$ python3 -q
>>> import numpy as np
>>> import numpy.linalg as la
>>> np.set_printoptions(precision=2, suppress=True, linewidth=100)
>>> def rd(a):
...     return np.round(a, 2) + 0
... 
>>> W0 = np.array([[0.1, 2.0, 2.0, -1.0],
...     [2.0, 2.1, -1.0, -2.0],
...     [0.0, 1.0, -1.9, -2.0],
...     [0.0, 2.0, 2.0, -0.9]])
>>> rd(np.abs(la.eigvals(W0)).max())
np.float64(2.64)
>>> rd(la.det(W0))
np.float64(1.51)
>>> la.determinant(W0)
Traceback (most recent call last):
  File "<python-input-7>", line 1, in <module>
    la.determinant(W0)
    ^^^^^^^^^^^^^^
AttributeError: module 'numpy.linalg' has no attribute 'determinant'
>>> rd(np.trace(W0))
np.float64(-0.6)
>>> (W0 + W0.T) / 2
array([[ 0.1,  2. ,  1. , -0.5],
       [ 2. ,  2.1,  0. ,  0. ],
       [ 1. ,  0. , -1.9,  0. ],
       [-0.5,  0. ,  0. , -0.9]])
>>> print(np.allclose(W0 @ W0.T, W0.T @ W0))
False
>>> np.allclose(W0, W0.T)
False
>>> vec = np.array([1, -9, -7, 8])
>>> a = np.maximum(W0 @ vec, 0)
>>> np.flatnonzero(a > 1e-9)
array([], dtype=int64)
>>> W0.T @ a
array([0., 0., 0., 0.])
>>> rd(np.tanh(W0 @ vec))
array([-1., -1., -1., -1.])
>>> f, g = W0[1], W0[3]
>>> f @ g
np.float64(4.0)
>>> f @ f
np.float64(13.41)
>>> pr = (f @ g) / (f @ f) * f
>>> rd(np.outer(f, g))
array([[ 0.  ,  4.  ,  4.  , -1.8 ],
       [ 0.  ,  4.2 ,  4.2 , -1.89],
       [ 0.  , -2.  , -2.  ,  0.9 ],
       [ 0.  , -4.  , -4.  ,  1.8 ]])
>>> print(rd((g - pr) @ f))
0.0
>>> la.matrix_rank(np.outer(f, g))
np.int64(1)
>>> print(rd(la.norm(f + g) ** 2 + la.norm(f - g) ** 2))
44.44
>>> arr = np.loadtxt("dump.csv", delimiter=",")
>>> rd(arr)
array([[-0.42,  0.9 ,  0.07],
       [-0.14, -0.14,  0.98],
       [ 0.89,  0.41,  0.19]])
>>> O, R = la.qr(arr)
>>> O.shape, R.shape
((3, 3), (3, 3))
>>> rd(la.norm(arr, axis=0))
array([1., 1., 1.])
>>> rd(la.pinv(arr))
array([[-0.42, -0.14,  0.89],
       [ 0.9 , -0.14,  0.41],
       [ 0.07,  0.98,  0.19]])
>>> rd(la.svd(arr, compute_uv=False))
array([1., 1., 1.])
>>> rd(arr.T @ arr)
array([[1., 0., 0.],
       [0., 1., 0.],
       [0., 0., 1.]])
>>> rd(la.norm(arr, "nuc"))
np.float64(3.0)
>>> rd(la.norm(arr, 2))
np.float64(1.0)
>>> rd(la.norm(arr, axis=0))
array([1., 1., 1.])
>>> rd(la.norm(arr, axis=1))
array([1., 1., 1.])
>>> rd(la.norm(arr) ** 2 / la.norm(arr, 2) ** 2)
np.float64(3.0)
>>> out = arr / np.sqrt((arr ** 2).mean(axis=1, keepdims=True))
>>> rd(arr - arr.mean(axis=1, keepdims=True))
array([[-0.61,  0.72, -0.11],
       [-0.37, -0.37,  0.75],
       [ 0.4 , -0.09, -0.31]])
>>> la.matrix_rank(arr - arr.mean(axis=1, keepdims=True))
np.int64(2)
>>> la.matrix_rank(out) == la.matrix_rank(arr)
np.True_
>>> rd(np.kron(np.eye(2, dtype=int), arr))
array([[-0.42,  0.9 ,  0.07,  0.  ,  0.  ,  0.  ],
       [-0.14, -0.14,  0.98,  0.  ,  0.  ,  0.  ],
       [ 0.89,  0.41,  0.19,  0.  ,  0.  ,  0.  ],
       [ 0.  ,  0.  ,  0.  , -0.42,  0.9 ,  0.07],
       [ 0.  ,  0.  ,  0.  , -0.14, -0.14,  0.98],
       [ 0.  ,  0.  ,  0.  ,  0.89,  0.41,  0.19]])
>>> rd(la.eigvals(arr).sum().real)
np.float64(-0.38)
>>> rd(la.det(2 * arr)), rd(la.det(arr))
(np.float64(8.0), np.float64(1.0))
>>> M = np.array([[5, 6, 7, 8], [9, 10, 11, 12], [13, 14, 15, 16]])
>>> print(M)
[[ 5  6  7  8]
 [ 9 10 11 12]
 [13 14 15 16]]
>>> f = np.array([1, 2])
>>> rd(np.array([np.convolve(row, f, "same") for row in arr]))
array([[-0.42,  0.06,  1.87],
       [-0.14, -0.42,  0.7 ],
       [ 0.89,  2.2 ,  1.  ]])
>>> rd(np.cross(arr[1, :3], arr[2, :3]))
array([-0.42,  0.9 ,  0.07])
>>> print(rd(np.correlate(arr[1], arr[2], "full")))
[-0.03 -0.08  0.    0.27  0.88]
>>> print(rd(np.polyval(f, arr[1])))
[1.86 1.86 2.98]
>>> O, V = la.qr(W0[:, :3])[0], la.qr(W0[:, 3:])[0]
>>> sv = la.svd(O.T @ V, compute_uv=False)
>>> rd(sv)
array([1.])
>>> Uu, sv, Vt = la.svd(M)
>>> V = Vt[:(sv > 1e-8).sum()]
>>> rng = np.random.default_rng(1657)
>>> vec = M[1] + -3 * M[0] + rng.integers(2) * np.eye(4)[0]
>>> print(vec)
[ -5.  -8. -10. -12.]
>>> la.matrix_rank(np.vstack([M, vec]))
np.int64(3)
>>> rd(V.T @ V)
array([[ 0.7,  0.4,  0.1, -0.2],
       [ 0.4,  0.3,  0.2,  0.1],
       [ 0.1,  0.2,  0.3,  0.4],
       [-0.2,  0.1,  0.4,  0.7]])
>>> print(rd(la.norm(vec - V.T @ V @ vec)))
0.55
>>> out = M / np.sqrt((M ** 2).mean(axis=1, keepdims=True))
>>> la.matrix_rank(out) == la.matrix_rank(M)
np.True_
>>> J = np.array([[2, 3, 2, 3], [3, 5, 2, 5], [2, 2, 4, 2], [3, 5, 2, 5]])
>>> proj = np.triu(np.array([[4, -3, -1, -3], [3, -4, 4, 5], [4, 2, 3, 5], [3, 4, -2, -1]]), 1) + np.eye(4)
>>> out = proj @ J @ la.inv(proj)
>>> rd(la.det(out))
np.float64(0.0)
>>> proj @ J - J @ proj
array([[-20., -26., -26., -51.],
       [ 23.,  42.,   9.,   7.],
       [ 15.,  31.,   4.,   1.],
       [  0.,   9., -17., -26.]])
>>> rd(la.norm(J, 2) / la.norm(J))
np.float64(0.98)
>>> la.cond(J) > 100
np.True_
>>> la.matrix_rank(J, rtol=0.1)
np.int64(2)
>>> A = np.loadtxt("data.csv", delimiter=",")
>>> A
array([[-3., -3., -2.,  2.],
       [ 1.,  2., -1.,  1.],
       [ 2., -3.,  3.,  0.],
       [ 1.,  3., -3.,  3.]])
>>> Uu, sv, Vt = la.svd(A)
>>> print(np.argmax(sv[:-1] / (sv[1:] + 1e-6)) + 1)
3
>>> out = Uu[:, :3] @ np.diag(sv[:3]) @ Vt[:3]
>>> la.matrix_rank(out)
np.int64(3)
>>> la.matrix_rank(A, rtol=0.05)
np.int64(3)
>>> rd(la.norm(A - out) / la.norm(A))
np.float64(0.0)
>>> print(rd(np.abs(la.svd(A)[2][-1])))
[0.47 0.34 0.66 0.47]
>>> rd(la.norm(A, 2) / la.norm(A))
np.float64(0.75)
>>> np.argsort(-la.norm(A, axis=0).round(6), kind="stable")[:3]
array([1, 2, 0])
>>> [round(float(x), 2) for x in la.svd(A, compute_uv=False)[:3]]
[6.83, 5.25, 2.97]
>>> out = la.inv(A)
>>> rd(out)
array([[ -3.  , -15.  ,   0.  ,   7.  ],
       [  2.  ,  11.  ,   0.  ,  -5.  ],
       [  4.  ,  21.  ,   0.33,  -9.67],
       [  3.  ,  15.  ,   0.33,  -6.67]])
>>> print(rd(A @ out))
[[1. 0. 0. 0.]
 [0. 1. 0. 0.]
 [0. 0. 1. 0.]
 [0. 0. 0. 1.]]
>>> rd(la.det(A) * out)
array([[  9.,  45.,   0., -21.],
       [ -6., -33.,   0.,  15.],
       [-12., -63.,  -1.,  29.],
       [ -9., -45.,  -1.,  20.]])
>>> print(rd(la.det(A) * la.det(out)))
1.0
>>> blk = np.stack([arr, -1 * arr, arr[::-1]])
>>> rd(la.norm(blk, axis=(1, 2)))
array([1.73, 1.73, 1.73])
>>> print(rd(la.det(blk)))
[ 1. -1. -1.]
>>> F = np.load("w.npy")
>>> rd(F)
array([[-0.33, -0.9 ,  0.2 , -0.19],
       [-0.08, -0.15, -0.97, -0.15],
       [-0.91,  0.26, -0.01,  0.33],
       [ 0.25, -0.31, -0.12,  0.91]])
>>> f = np.array([4, 3])
>>> print(rd(np.cross(F[0, :3], F[3, :3])))
[0.17 0.01 0.33]
>>> print(rd(np.correlate(F[0], F[3], "full")))
[-0.3  -0.78  0.39  0.   -0.26  0.11 -0.05]
>>> out = la.invert(F)
Traceback (most recent call last):
  File "<python-input-98>", line 1, in <module>
    out = la.invert(F)
          ^^^^^^^^^
AttributeError: module 'numpy.linalg' has no attribute 'invert'
>>> out = la.inv(F)
>>> rd(la.inv(out))
array([[-0.33, -0.9 ,  0.2 , -0.19],
       [-0.08, -0.15, -0.97, -0.15],
       [-0.91,  0.26, -0.01,  0.33],
       [ 0.25, -0.31, -0.12,  0.91]])
>>> rd(la.cond(F))
np.float64(1.0)
>>> rd(la.det(F) * out)
array([[ 0.33,  0.08,  0.91, -0.25],
       [ 0.9 ,  0.15, -0.26,  0.31],
       [-0.2 ,  0.97,  0.01,  0.12],
       [ 0.19,  0.15, -0.33, -0.91]])
>>> np.allclose(out, F.T)
True
>>> rd(F @ out)
array([[1., 0., 0., 0.],
       [0., 1., 0., 0.],
       [0., 0., 1., 0.],
       [0., 0., 0., 1.]])
>>> rd(la.det(F) * la.det(out))
np.float64(1.0)
>>> (np.abs(out) > 1e-9).astype(int)
array([[1, 1, 1, 1],
       [1, 1, 1, 1],
       [1, 1, 1, 1],
       [1, 1, 1, 1]])
>>> vec = np.array([1, 3, 0, 2])
>>> rhs = F @ vec
>>> rd(rhs)
array([-3.42, -0.83,  0.53,  1.14])
>>> print(rd(la.solve(F, 3 * rhs)))
[3. 9. 0. 6.]
>>> rd(la.solve(F, rhs))
array([1., 3., 0., 2.])
>>> rd(la.solve(F, F[:, 1]))
array([0., 1., 0., 0.])
>>> out = A[0, 0] * A[1:] - np.outer(A[1:, 0], A[0])
>>> out
array([[  0.,  -3.,   5.,  -5.],
       [  0.,  15.,  -5.,  -4.],
       [  0.,  -6.,  11., -11.]])
>>> print(rd(A[:, 0] / A[0, 0]))
[ 1.   -0.33 -0.67 -0.33]
>>> np.flatnonzero(~out.round(6).any(axis=1))
array([], dtype=int64)
>>> lab = rng.permutation(4)
>>> lab
array([2, 0, 1, 3])
>>> out = F[lab][:, lab]
>>> rd(la.det(out)), rd(la.det(F[lab]))
(np.float64(-1.0), np.float64(-1.0))
>>> rd(np.diag(out))
array([-0.01, -0.33, -0.15,  0.91])
>>> rd(out)
array([[-0.01, -0.91,  0.26,  0.33],
       [ 0.2 , -0.33, -0.9 , -0.19],
       [-0.97, -0.08, -0.15, -0.15],
       [-0.12,  0.25, -0.31,  0.91]])
>>> rd(np.trace(out))
np.float64(0.42)
>>> m1 = np.load("test7.npy")
>>> print(m1)
[[ 0.8  0.2 -1. ]
 [-6.6 -0.3 -2.1]
 [-0.2 -1.  -2.7]
 [ 1.2  1.7 -0.6]
 [-0.9  1.1  0.2]
 [ 0.9 -0.9  0.2]
 [ 1.6 -0.7 -1.2]
 [-1.   0.8  0.8]
 [ 0.7 -1.4  0.9]
 [-0.8  1.2  0.5]]
>>> lab = m1[:, 0] > np.median(m1[:, 0])
>>> f = m1[lab].mean(axis=0) - m1[~lab].mean(axis=0)
>>> (((m1 - m1.mean(axis=0)) @ f > 0) == lab).mean()
np.float64(0.9)
>>> lab.astype(int)
array([1, 0, 0, 1, 0, 1, 1, 0, 1, 0])
>>> rd(f)
array([ 2.94, -0.58,  0.32])
>>> np.argsort(-np.abs(f).round(6), kind="stable")
array([0, 1, 2])
>>> cen = m1 - m1.mean(axis=0)
>>> Uu, sv, Vt = la.svd(cen, full_matrices=False)
>>> print(rd(cen.mean(axis=0)))
[0. 0. 0.]
>>> rd((sv ** 2).sum() ** 2 / (sv ** 4).sum())
np.float64(1.86)
>>> data = np.loadtxt("x.csv", delimiter=",")
>>> data
array([[-5.,  0.,  0.],
       [-1., -2.,  0.],
       [ 1.,  4., -1.]])
>>> # triangular: eigenvalues sit on the diagonal
>>> O, R = la.qr(data)
>>> np.trace(O @ O.T)
np.float64(3.0)
>>> O.shape, R.shape
((3, 3), (3, 3))
>>> rd(abs(R[0, 0])), rd(la.norm(data[:, 0]))
(np.float64(5.2), np.float64(5.2))
>>> rd(O @ R)
array([[-5.,  0.,  0.],
       [-1., -2.,  0.],
       [ 1.,  4., -1.]])
>>> la.matrix_rank(data - data[0, 0] * np.eye(3))
np.int64(2)
>>> [int(la.matrix_rank(la.matrix_power(data, p))) for p in range(1, 4)]
[3, 3, 3]
>>> print(rd(la.matrix_power(data - np.diag(np.diag(data)), 3)))
[[0. 0. 0.]
 [0. 0. 0.]
 [0. 0. 0.]]
>>> print(np.prod(np.diag(data)), rd(la.det(data)))
-10.0 -10.0
